$ ipython --no-banner

In [1]: import numpy as np

In [2]: import numpy.linalg as la

In [3]: np.set_printoptions(precision=3, suppress=True, linewidth=140, floatmode="fixed")

In [4]: arr = np.array([[1, -4, 16, -64],
   ...:     [1, -3, 9, -27],
   ...:     [1, -2, 4, -8],
   ...:     [1, -1, 1, -1],
   ...:     [1, 0, 0, 0],
   ...:     [1, 1, 1, 1],
   ...:     [1, 2, 4, 8],
   ...:     [1, 3, 9, 27],
   ...:     [1, 4, 16, 64],
   ...:     [1, 5, 25, 125]])

In [5]: q, vecs = la.qr(arr[:, :3])[0], la.qr(arr[:, 3:])[0]

In [6]: sv = la.svd(q.T @ vecs, compute_uv=False)

In [7]: (sv > 0.9).sum()
Out[7]: np.int64(1)

In [8]: hat = arr @ la.solve(arr.T @ arr, arr.T)

In [9]: la.matrix_rank(np.eye(10) - hat)
Out[9]: np.int64(6)

In [10]: W = np.array([[0, 1, 0, 3], [2, 0, 3, 3], [3, 2, 1, 3], [0, 2, 0, 0]])

In [11]: c = np.array([0, 1, 1, 2])

In [12]: hid = np.maximum(arr @ W + c, 0)

In [13]: la.matrix_rank(hid)
Out[13]: np.int64(4)

In [14]: (hid > 0).mean(axis=0)
Out[14]: array([0.900, 0.700, 0.800, 1.000])

In [15]: Z = np.array([[3, -3], [-1, 1], [-2, -1], [2, 3]])

In [16]: (hid @ Z).round(6).argmax(axis=1)
Out[16]: array([0, 0, 0, 1, 1, 0, 0, 1, 1, 1])

In [17]: hid @ Z
Out[17]: 
array([[192,  -2],
       [107,   5],
       [ 46,   9],
       [ 11,  14],
       [  6,  16],
       [ 21,  19],
       [ 46,  36],
       [ 69,  79],
       [ 78, 160],
       [ 61, 291]])

In [18]: W @ Z
Out[18]: 
array([[ 5, 10],
       [ 6,  0],
       [11,  1],
       [-2,  2]])

In [19]: vec = np.array([2, 0, 1, 1])

In [20]: y = arr @ vec

In [21]: np.round(la.solve(arr.T @ arr, arr.T @ y), 3) + 0
Out[21]: array([2.000, 0.000, 1.000, 1.000])

In [22]: y
Out[22]: array([-46, -16,  -2,   2,   2,   4,  14,  38,  82, 152])

In [23]: np.round(la.pinv(arr) @ arr, 3) + 0
Out[23]: 
array([[1.000, 0.000, 0.000, 0.000],
       [0.000, 1.000, 0.000, 0.000],
       [0.000, 0.000, 1.000, 0.000],
       [0.000, 0.000, 0.000, 1.000]])

In [24]: rng = np.random.default_rng(16)

In [25]: y = y + 0.02 * rng.normal(size=10)

In [26]: y
Out[26]: array([-46.012, -15.987,  -1.979,   2.021,   2.036,   3.992,  14.011,  37.993,  81.972, 151.986])

In [27]: c, *_ = la.lstsq(arr, y)

In [28]: [round(float(la.norm(la.solve(arr.T @ arr + lam * np.eye(4), arr.T @ y))), 2) for lam in (0, 1, 10, 100)]
Out[28]: [2.47, 2.18, 1.61, 1.45]

In [29]: round(float(la.norm(y - arr @ c)), 3)
Out[29]: 0.03

In [30]: c.round()
Out[30]: array([ 2.000, -0.000,  1.000,  1.000])

In [31]: mat = np.load("data.npy")

In [32]: mat
Out[32]: 
array([[-0.429,  0.010, -0.153, -0.284,  0.222,  0.784, -0.146,  0.164],
       [ 0.000, -0.727, -0.368,  0.076, -0.018, -0.127, -0.560, -0.037],
       [ 0.172,  0.453, -0.230, -0.497, -0.144, -0.266, -0.466,  0.397],
       [ 0.300,  0.273,  0.306,  0.102,  0.231,  0.207, -0.558, -0.568],
       [ 0.558, -0.190, -0.146, -0.384, -0.483,  0.371,  0.237, -0.238],
       [-0.257, -0.108, -0.042, -0.645,  0.338, -0.341,  0.180, -0.491],
       [-0.086, -0.330,  0.818, -0.295, -0.196, -0.016, -0.157,  0.253],
       [ 0.558, -0.190,  0.040, -0.080,  0.700,  0.042,  0.153,  0.360]])

In [33]: def softmax(z):
    ...:     e = np.exp(z - z.max(axis=-1, keepdims=True))
    ...:     return e / e.sum(axis=-1, keepdims=True)
    ...: 

In [34]: softmax(mat).sum(axis=1)
Out[34]: array([1.000, 1.000, 1.000, 1.000, 1.000, 1.000, 1.000, 1.000])

In [35]: scores = mat @ mat.T / np.sqrt(8)

In [36]: softmax(scores)
Out[36]: 
array([[0.169, 0.119, 0.119, 0.119, 0.119, 0.119, 0.119, 0.119],
       [0.119, 0.169, 0.119, 0.119, 0.119, 0.119, 0.119, 0.119],
       [0.119, 0.119, 0.169, 0.119, 0.119, 0.119, 0.119, 0.119],
       [0.119, 0.119, 0.119, 0.169, 0.119, 0.119, 0.119, 0.119],
       [0.119, 0.119, 0.119, 0.119, 0.169, 0.119, 0.119, 0.119],
       [0.119, 0.119, 0.119, 0.119, 0.119, 0.169, 0.119, 0.119],
       [0.119, 0.119, 0.119, 0.119, 0.119, 0.119, 0.169, 0.119],
       [0.119, 0.119, 0.119, 0.119, 0.119, 0.119, 0.119, 0.169]])

In [37]: A2 = mat / la.norm(mat, axis=1, keepdims=True)

In [38]: gram = A2 @ A2.T

In [39]: (gram - 2 * np.eye(8)).round(6).argmax(axis=1)
Out[39]: array([1, 0, 0, 0, 0, 0, 0, 0])

In [40]: feats = np.load("sample10.npy")

In [41]: feats
Out[41]: 
array([[ 1.400,  0.900,  1.200,  1.900, -2.000,  0.300,  1.600,  1.198, -0.400,  0.600,  0.600],
       [-1.200, -1.700,  0.200, -0.300, -1.700,  0.000, -1.300,  0.597, -0.200,  0.600,  2.400],
       [-0.300,  0.400, -0.700,  1.900, -0.400, -1.600, -0.300,  2.459, -0.800,  0.700, -0.900],
       [ 2.200,  0.700,  0.800,  0.200,  0.200,  0.300, -0.700,  1.514, -0.500,  0.200, -0.700],
       [ 1.000, -1.200,  0.000, -0.600,  0.000, -0.400, -0.200,  0.965, -0.300, -0.500,  0.100],
       [ 1.800,  0.500,  1.300,  1.700, -1.000,  0.200, -0.800, -0.178,  0.100, -0.500, -2.000],
       [-0.700, -0.600,  1.400,  0.000,  0.500,  0.700, -0.700,  1.156, -0.400,  0.100, -0.600],
       [ 2.400,  0.400,  0.600,  0.000,  2.100,  0.400,  0.700,  1.598, -0.500,  0.400, -2.000],
       [ 1.900,  0.000,  0.300, -0.300,  2.600, -0.600, -0.400,  0.064,  0.000, -0.600,  0.500],
       [ 1.900, -0.100, -1.000, -0.700, -0.500,  1.100,  0.500, -1.261,  0.400,  0.500,  0.100],
       [-1.400,  1.000,  0.200,  0.600,  0.700, -0.700, -0.100, -1.666,  0.600,  0.100, -0.300],
       [-0.600, -0.200,  0.400, -0.500,  0.300,  1.400,  1.300, -1.634,  0.500,  2.000,  0.500],
       [ 0.700, -1.600,  0.000, -1.100,  0.700, -0.200,  0.200, -2.915,  1.000, -0.100,  1.400],
       [ 0.200,  0.400, -1.600, -0.300,  0.900, -0.100,  1.500, -2.825,  0.900,  1.300,  1.600],
       [ 0.300,  0.000, -0.700,  0.900, -0.900,  1.400,  0.800, -4.815,  1.600, -0.100,  1.100],
       [-0.700,  1.300, -2.000, -0.200,  0.300,  1.800, -1.000,  0.849, -0.300,  1.300,  0.400],
       [ 0.800,  0.400, -2.600, -0.500,  0.500, -0.100,  1.000, -1.408,  0.400, -1.800,  2.100],
       [-0.700, -0.600,  0.100, -0.500,  0.300, -0.600, -0.300,  0.143,  0.000, -0.700, -1.400],
       [-0.100, -0.500, -1.000,  0.400,  0.200, -1.600,  0.300,  3.430, -1.200, -0.700, -1.000],
       [ 0.000,  0.100, -1.000,  1.700, -1.100, -0.400, -1.700,  3.992, -1.300,  0.400, -0.500],
       [ 0.300,  1.000,  1.100, -1.200,  0.800, -1.700, -1.300,  0.607, -0.200,  0.000,  1.100],
       [-1.000,  1.300, -0.400, -0.200, -0.400,  1.500,  1.500, -0.445,  0.200,  0.800, -1.900],
       [-0.500,  1.000, -1.400, -0.800, -0.100, -0.100,  0.000,  1.846, -0.700, -0.300,  0.600],
       [ 0.700, -0.100, -1.000,  0.700,  1.900, -1.000, -0.200, -0.781,  0.300, -1.400, -0.500],
       [-0.400,  0.200,  0.400,  0.300,  0.200,  2.100, -0.600,  3.926, -1.300,  1.300,  0.100],
       [-1.000,  1.100,  0.400, -0.100,  0.100,  0.400,  0.300, -0.963,  0.300, -0.100,  0.700],
       [-0.500,  0.000, -0.700,  0.800,  0.400,  1.800,  1.800, -3.808,  1.300,  0.500, -0.100],
       [ 0.200, -0.700, -0.300, -0.300,  0.000,  0.000, -0.500, -4.204,  1.400,  0.800, -0.400],
       [ 0.600,  0.800, -1.900, -0.500,  0.300, -0.500,  0.500,  0.279, -0.100, -0.600, -1.100],
       [-0.100,  0.600, -0.200,  0.400,  1.100,  1.100, -1.300, -2.889,  1.000, -1.100,  0.300],
       [-0.100,  2.000,  0.300, -1.100,  0.000,  0.600, -0.500, -2.981,  0.900,  0.400,  0.000],
       [-0.900, -1.400,  1.200,  0.900,  1.200,  0.800,  0.400, -1.806,  0.600,  0.400, -0.500],
       [ 0.800,  1.100, -1.100, -0.200,  0.300, -0.400,  0.500, -2.466,  0.800,  1.400,  0.500],
       [-0.100,  0.900, -1.300,  0.600, -0.300, -1.200, -0.800, -4.471,  1.500, -0.500,  0.100],
       [ 0.000,  0.000, -0.900,  2.000, -0.300,  0.200, -0.400,  0.432, -0.200, -0.500, -1.800],
       [ 1.100, -0.400, -0.800,  0.200,  1.500, -0.400,  1.300,  3.728, -1.200, -0.400, -1.100],
       [-1.200,  1.100,  0.200,  1.300,  0.400,  1.500, -0.400, -4.273,  1.400,  0.700, -0.100],
       [ 0.900,  1.200, -0.700,  0.800, -1.400, -1.500,  0.600,  0.420, -0.100, -0.700,  0.500],
       [-0.800, -1.400, -0.600, -1.300,  0.900, -0.400,  1.800, -0.005,  0.000,  0.700,  0.300],
       [ 0.200, -1.100, -0.800, -2.000,  1.700, -1.700, -1.600,  1.444, -0.500, -2.400, -0.900],
       [ 0.300,  0.900,  1.400,  1.000,  1.400,  1.100, -0.500,  3.194, -1.100, -0.200,  1.200]])

In [42]: W = np.array([[0, -1],
    ...:     [3, -2],
    ...:     [-2, -1],
    ...:     [0, 3],
    ...:     [2, 1],
    ...:     [-2, 1],
    ...:     [0, 2],
    ...:     [1, -2],
    ...:     [0, 0],
    ...:     [-2, 1],
    ...:     [3, -1]])

In [43]: c = np.array([0, 3])

In [44]: hid = np.maximum(feats @ W + c, 0)

In [45]: la.matrix_rank(hid)
Out[45]: np.int64(2)

In [46]: (hid > 0).astype(int)
Out[46]: 
array([[0, 1],
       [0, 0],
       [1, 1],
       [0, 0],
       [0, 0],
       [0, 1],
       [0, 1],
       [0, 1],
       [1, 0],
       [0, 1],
       [1, 1],
       [0, 1],
       [0, 1],
       [1, 1],
       [0, 1],
       [1, 1],
       [1, 1],
       [0, 1],
       [1, 0],
       [1, 0],
       [1, 0],
       [0, 1],
       [1, 0],
       [1, 1],
       [0, 0],
       [1, 1],
       [0, 1],
       [0, 1],
       [1, 1],
       [1, 1],
       [1, 1],
       [0, 1],
       [1, 1],
       [1, 1],
       [0, 1],
       [1, 1],
       [0, 1],
       [1, 0],
       [0, 1],
       [1, 0],
       [1, 0]])

In [47]: Z = np.array([[2, 2], [-2, -2]])

In [48]: W @ Z
Out[48]: 
array([[ 2,  2],
       [10, 10],
       [-2, -2],
       [-6, -6],
       [ 2,  2],
       [-6, -6],
       [-4, -4],
       [ 6,  6],
       [ 0,  0],
       [-6, -6],
       [ 8,  8]])
